% python3 -q
>>> import numpy as np
>>> np.set_printoptions(suppress=True, linewidth=120)
>>> mat = np.array([[1.0, 0.0, 0.0, 0.0],
...     [0.0, -1.0, 0.0, 0.0],
...     [0.0, 0.0, -1.0, 0.0],
...     [0.0, 0.0, 0.0, 1.0]])
>>> # columns are unit length and at right angles
>>> np.round(np.linalg.matrix_power(mat - np.diag(np.diag(mat)), 4), 3)
array([[0., 0., 0., 0.],
       [0., 0., 0., 0.],
       [0., 0., 0., 0.],
       [0., 0., 0., 0.]])
>>> [int(np.linalg.matrix_rank(np.linalg.matrix_power(mat, p))) for p in range(1, 5)]
[4, 4, 4, 4]
>>> print(mat @ mat)
[[1. 0. 0. 0.]
 [0. 1. 0. 0.]
 [0. 0. 1. 0.]
 [0. 0. 0. 1.]]
>>> np.round(np.linalg.det(mat.T), 3)
np.float64(1.0)
>>> np.round(np.linalg.det(2 * mat), 3), round(float(np.linalg.det(mat)), 3)
(np.float64(16.0), 1.0)
>>> round(float(np.linalg.eigvals(mat).sum().real), 3)
0.0
>>> np.poly(mat)
array([ 1.,  0., -2.,  0.,  1.])
>>> np.round(np.linalg.det(mat[::-1]), 3)
np.float64(1.0)
>>> np.round(np.linalg.eigvals(mat), 3)
array([ 1., -1., -1.,  1.])
>>> print(np.einsum("ij,ji->", mat, mat))
4.0
>>> round(float(np.linalg.det(mat)), 3)
1.0
>>> mat @ mat
array([[1., 0., 0., 0.],
       [0., 1., 0., 0.],
       [0., 0., 1., 0.],
       [0., 0., 0., 1.]])
>>> print((mat != 0).astype(int))
[[1 0 0 0]
 [0 1 0 0]
 [0 0 1 0]
 [0 0 0 1]]
>>> print(np.round(np.sort(np.linalg.eigvals(mat).real), 3))
[-1. -1.  1.  1.]
>>> w, evecs = np.linalg.eigh(mat)
>>> evecs @ np.diag(w) @ evecs.T
array([[ 1.,  0.,  0.,  0.],
       [ 0., -1.,  0.,  0.],
       [ 0.,  0., -1.,  0.],
       [ 0.,  0.,  0.,  1.]])
>>> w.sum(), np.trace(mat)
(np.float64(0.0), np.float64(0.0))
>>> np.round(np.linalg.svd(mat, compute_uv=False), 3)
array([1., 1., 1., 1.])
>>> (w > 1e-8).sum(), (w < -1e-8).sum()
(np.int64(2), np.int64(2))
>>> evecs.T @ mat @ evecs
array([[-1.,  0.,  0.,  0.],
       [ 0., -1.,  0.,  0.],
       [ 0.,  0.,  1.,  0.],
       [ 0.,  0.,  0.,  1.]])
